$ ipython --no-banner

In [1]: import numpy as np

In [2]: np.set_printoptions(suppress=True, linewidth=120)

In [3]: E = np.loadtxt("sample15.csv", delimiter=",")

In [4]: E
Out[4]: 
array([[ 0.,  3.,  4., -5.,  4.,  2.,  5., -1.],
       [ 0.,  0., -5.,  4., -1., -5., -1.,  4.],
       [ 0.,  0.,  0., -5.,  2., -4., -5.,  5.],
       [ 0.,  0.,  0.,  0.,  4.,  1., -3., -3.],
       [ 0.,  0.,  0.,  0.,  0.,  3.,  1.,  5.],
       [ 0.,  0.,  0.,  0.,  0.,  0., -4., -4.],
       [ 0.,  0.,  0.,  0.,  0.,  0.,  0., -4.],
       [ 0.,  0.,  0.,  0.,  0.,  0.,  0.,  0.]])

In [5]: U, s, vt = np.linalg.svd(E)

In [6]: np.argmax(s[:-1] / (s[1:] + 1e-6)) + 1
Out[6]: np.int64(7)

In [7]: s.round(3)
Out[7]: array([12.817, 10.162,  9.171,  4.922,  3.955,  1.074,  0.576,  0.   ])

In [8]: M2 = U[:, :7] @ np.diag(s[:7]) @ vt[:7]

In [9]: round(np.abs(E - M2).max(), 3)
Out[9]: np.float64(0.0)

In [10]: np.round(np.linalg.norm(E - M2) / np.linalg.norm(E), 3)
Out[10]: np.float64(0.0)

In [11]: M2.round(3) + 0
Out[11]: 
array([[ 0.,  3.,  4., -5.,  4.,  2.,  5., -1.],
       [ 0.,  0., -5.,  4., -1., -5., -1.,  4.],
       [ 0.,  0.,  0., -5.,  2., -4., -5.,  5.],
       [ 0.,  0.,  0.,  0.,  4.,  1., -3., -3.],
       [ 0.,  0.,  0.,  0.,  0.,  3.,  1.,  5.],
       [ 0.,  0.,  0.,  0.,  0.,  0., -4., -4.],
       [ 0.,  0.,  0.,  0.,  0.,  0.,  0., -4.],
       [ 0.,  0.,  0.,  0.,  0.,  0.,  0.,  0.]])

In [12]: np.linalg.matrix_rank(E, rtol=0.05)
Out[12]: np.int64(6)

In [13]: np.linalg.matrix_rank(M2)
Out[13]: np.int64(7)

In [14]: np.round(np.sort(np.linalg.eigvals(E)), 3)
Out[14]: array([0., 0., 0., 0., 0., 0., 0., 0.])

In [15]: E @ E
Out[15]: 
array([[  0.,   0., -15.,  -8., -15., -24., -12.,  39.],
       [  0.,   0.,   0.,  25.,   6.,  21.,  32., -18.],
       [  0.,   0.,   0.,   0., -20.,   1.,  33.,  61.],
       [  0.,   0.,   0.,   0.,   0.,  12.,   0.,  28.],
       [  0.,   0.,   0.,   0.,   0.,   0., -12., -16.],
       [  0.,   0.,   0.,   0.,   0.,   0.,   0.,  16.],
       [  0.,   0.,   0.,   0.,   0.,   0.,   0.,   0.],
       [  0.,   0.,   0.,   0.,   0.,   0.,   0.,   0.]])

In [16]: np.prod(np.diag(E)), np.round(np.linalg.det(E), 3)
Out[16]: (np.float64(0.0), np.float64(0.0))

In [17]: np.linalg.matrix_rank(E - E[0, 0] * np.eye(8))
Out[17]: np.int64(7)

In [18]: M2 = np.array([[2, 0, 2, 3, 2, 3, 1, 2, 0, 2],
    ...:     [3, 1, 2, 2, 1, 2, 1, 3, 3, 3],
    ...:     [1, 2, 0, 0, 1, 3, 1, 3, 2, 2],
    ...:     [1, 0, 0, 1, 0, 1, 3, 3, 2, 0],
    ...:     [0, 3, 0, 0, 0, 3, 2, 3, 3, 3],
    ...:     [1, 3, 2, 1, 2, 1, 2, 2, 2, 1],
    ...:     [2, 0, 0, 1, 1, 2, 0, 2, 1, 1],
    ...:     [0, 1, 0, 3, 0, 1, 1, 1, 2, 0],
    ...:     [1, 1, 1, 1, 2, 0, 0, 1, 0, 3],
    ...:     [3, 2, 0, 0, 0, 2, 0, 1, 3, 2]])

In [19]: K = M2 + M2.T

In [20]: K
Out[20]: 
array([[4, 3, 3, 4, 2, 4, 3, 2, 1, 5],
       [3, 2, 4, 2, 4, 5, 1, 4, 4, 5],
       [3, 4, 0, 0, 1, 5, 1, 3, 3, 2],
       [4, 2, 0, 2, 0, 2, 4, 6, 3, 0],
       [2, 4, 1, 0, 0, 5, 3, 3, 5, 3],
       [4, 5, 5, 2, 5, 2, 4, 3, 2, 3],
       [3, 1, 1, 4, 3, 4, 0, 3, 1, 1],
       [2, 4, 3, 6, 3, 3, 3, 2, 3, 1],
       [1, 4, 3, 3, 5, 2, 1, 3, 0, 6],
       [5, 5, 2, 0, 3, 3, 1, 1, 6, 4]])

In [21]: ev, V = np.linalg.eigh(K)

In [22]: np.round(V.T @ V, 3) + 0
Out[22]: 
array([[1., 0., 0., 0., 0., 0., 0., 0., 0., 0.],
       [0., 1., 0., 0., 0., 0., 0., 0., 0., 0.],
       [0., 0., 1., 0., 0., 0., 0., 0., 0., 0.],
       [0., 0., 0., 1., 0., 0., 0., 0., 0., 0.],
       [0., 0., 0., 0., 1., 0., 0., 0., 0., 0.],
       [0., 0., 0., 0., 0., 1., 0., 0., 0., 0.],
       [0., 0., 0., 0., 0., 0., 1., 0., 0., 0.],
       [0., 0., 0., 0., 0., 0., 0., 1., 0., 0.],
       [0., 0., 0., 0., 0., 0., 0., 0., 1., 0.],
       [0., 0., 0., 0., 0., 0., 0., 0., 0., 1.]])

In [23]: np.round(np.linalg.svd(K, compute_uv=False), 3)
Out[23]: array([28.715,  8.932,  7.211,  5.375,  4.424,  3.856,  3.152,  3.033,  2.258,  0.283])

In [24]: np.round(np.abs(V[:, -1]), 3)
Out[24]: array([0.341, 0.38 , 0.263, 0.249, 0.3  , 0.379, 0.233, 0.318, 0.311, 0.348])

In [25]: np.round(V @ np.diag(ev) @ V.T, 3) + 0
Out[25]: 
array([[4., 3., 3., 4., 2., 4., 3., 2., 1., 5.],
       [3., 2., 4., 2., 4., 5., 1., 4., 4., 5.],
       [3., 4., 0., 0., 1., 5., 1., 3., 3., 2.],
       [4., 2., 0., 2., 0., 2., 4., 6., 3., 0.],
       [2., 4., 1., 0., 0., 5., 3., 3., 5., 3.],
       [4., 5., 5., 2., 5., 2., 4., 3., 2., 3.],
       [3., 1., 1., 4., 3., 4., 0., 3., 1., 1.],
       [2., 4., 3., 6., 3., 3., 3., 2., 3., 1.],
       [1., 4., 3., 3., 5., 2., 1., 3., 0., 6.],
       [5., 5., 2., 0., 3., 3., 1., 1., 6., 4.]])

In [26]: J = np.loadtxt("run9.csv", delimiter=",")

In [27]: J.round(3)
Out[27]: 
array([[-0.416,  0.273,  0.159, -0.14 ,  0.082,  0.246,  0.355, -0.112, -0.306, -0.05 ],
       [-0.312, -0.256,  0.066, -0.02 , -0.036,  0.518,  0.087, -0.034,  0.193, -0.466],
       [-0.416, -0.04 ,  0.025,  0.366, -0.165, -0.249, -0.005, -0.018, -0.576,  0.213],
       [ 0.026,  0.344, -0.037, -0.016,  0.198, -0.07 , -0.168,  0.634, -0.316, -0.489],
       [-0.026, -0.094,  0.199, -0.462, -0.359,  0.104,  0.163,  0.523,  0.033,  0.186],
       [-0.286, -0.224, -0.345,  0.126, -0.035, -0.139, -0.391,  0.046,  0.196, -0.309],
       [ 0.26 , -0.151, -0.17 ,  0.261, -0.545,  0.209,  0.042,  0.263, -0.07 ,  0.127],
       [ 0.182,  0.097,  0.168, -0.162,  0.045, -0.34 , -0.223,  0.054,  0.058, -0.005],
       [ 0.26 , -0.12 ,  0.382,  0.346,  0.037,  0.448, -0.417, -0.008, -0.265, -0.005],
       [ 0.208, -0.277, -0.419, -0.352, -0.24 , -0.066,  0.061, -0.252, -0.48 , -0.3  ],
       [-0.104,  0.498, -0.116, -0.35 , -0.278,  0.271, -0.546, -0.269, -0.038,  0.149],
       [ 0.39 ,  0.414, -0.365,  0.228,  0.115,  0.228,  0.335, -0.066, -0.003, -0.064],
       [-0.26 , -0.036, -0.534,  0.04 ,  0.258,  0.237, -0.096,  0.311,  0.059,  0.437],
       [-0.182,  0.371,  0.015,  0.32 , -0.529, -0.168,  0.096, -0.003,  0.289, -0.206]])

In [28]: x = np.array([6, 6, 6, 0, 6, 9, 9, 0, 4, 3])

In [29]: h1 = np.maximum(J @ x, 0)

In [30]: np.round(J.T @ h1, 3)
Out[30]: array([ 1.403,  3.8  , -0.89 ,  1.414,  0.848,  5.119,  3.685, -0.386, -1.764, -1.242])

In [31]: np.round(np.maximum(J @ (3 * x), 0), 3)
Out[31]: array([13.854,  4.768,  0.   ,  0.   ,  4.252,  0.   ,  0.   ,  0.   ,  7.673,  0.   ,  0.   , 24.56 ,  0.   ,  0.   ])

In [32]: np.round(np.tanh(J @ x), 3)
Out[32]: array([ 1.   ,  0.92 , -1.   , -0.933,  0.889, -1.   , -0.855, -0.956,  0.988, -1.   , -0.975,  1.   , -0.551, -0.968])

In [33]: np.flatnonzero(h1 > 1e-9)
Out[33]: array([ 0,  1,  4,  8, 11])

In [34]: h1.round(3)
Out[34]: array([4.618, 1.589, 0.   , 0.   , 1.417, 0.   , 0.   , 0.   , 2.558, 0.   , 0.   , 8.187, 0.   , 0.   ])

In [35]: M2 = np.c_[J[:, :7] @ np.array([[-1, 5, 4, 2, -1, -1, 2],
    ...:     [5, 2, 4, 4, 5, 5, 2],
    ...:     [-3, 1, -1, 5, 3, -5, 5],
    ...:     [1, 1, 5, 4, -3, 1, 5],
    ...:     [5, 1, 3, 2, -1, 4, -2],
    ...:     [-5, -2, -4, -3, 3, -5, 1],
    ...:     [-1, 3, 5, 3, 3, 4, -4]]), np.array([2, 3, 0, -2, -3, -1, -2, 1, -2, -3, -1, -3, 0, -1])]

In [36]: M2.round(3)
Out[36]: 
array([[-0.013, -0.859, -0.395,  0.983,  4.396,  1.363, -1.532,  2.   ],
       [-4.044, -2.835, -4.181, -2.764,  1.14 , -3.702, -0.667,  3.   ],
       [ 0.935, -1.447,  0.462,  1.005, -1.401,  1.025,  1.145,  0.   ],
       [ 3.298,  0.598,  1.469,  1.279,  0.72 ,  2.333,  0.679, -2.   ],
       [-3.983, -0.659, -3.668, -1.826,  2.7  , -3.204, -1.391, -3.   ],
       [ 1.234, -3.028, -2.572, -3.516, -3.804,  0.002, -0.617, -1.   ],
       [-4.055,  0.251, -0.349, -1.481, -1.009, -2.959,  1.804, -2.   ],
       [ 1.789,  1.168,  0.524,  1.391, -0.44 ,  0.294,  1.052,  1.   ],
       [-3.292, -0.322, -1.856,  0.814, -0.696, -6.179,  5.961, -2.   ],
       [-1.618, -0.209, -1.766, -4.292, -1.568, -0.234, -3.823, -3.   ],
       [ 0.388, -2.45 , -4.712, -3.207,  2.747, -1.833,  1.469, -1.   ],
       [ 2.101,  3.302,  5.824,  2.073,  1.477,  4.389, -0.419, -3.   ],
       [ 1.918, -2.371, -1.108, -3.661, -1.479,  2.248, -2.958,  0.   ],
       [ 0.41 ,  0.261,  1.903,  2.204,  1.435,  1.39 ,  2.556, -1.   ]])

In [37]: np.round(np.linalg.lstsq(J, M2[:, 0])[0], 3) + 0
Out[37]: array([-1.,  5., -3.,  1.,  5., -5., -1.,  0.,  0.,  0.])

In [38]: np.round(np.linalg.norm(M2 - J @ np.linalg.lstsq(J, M2)[0], axis=0), 3) + 0
Out[38]: array([0.   , 0.   , 0.   , 0.   , 0.   , 0.   , 0.   , 3.583])

In [39]: np.linalg.matrix_rank(M2)
Out[39]: np.int64(8)

In [40]: np.linalg.matrix_rank(np.c_[J, M2])
Out[40]: np.int64(11)
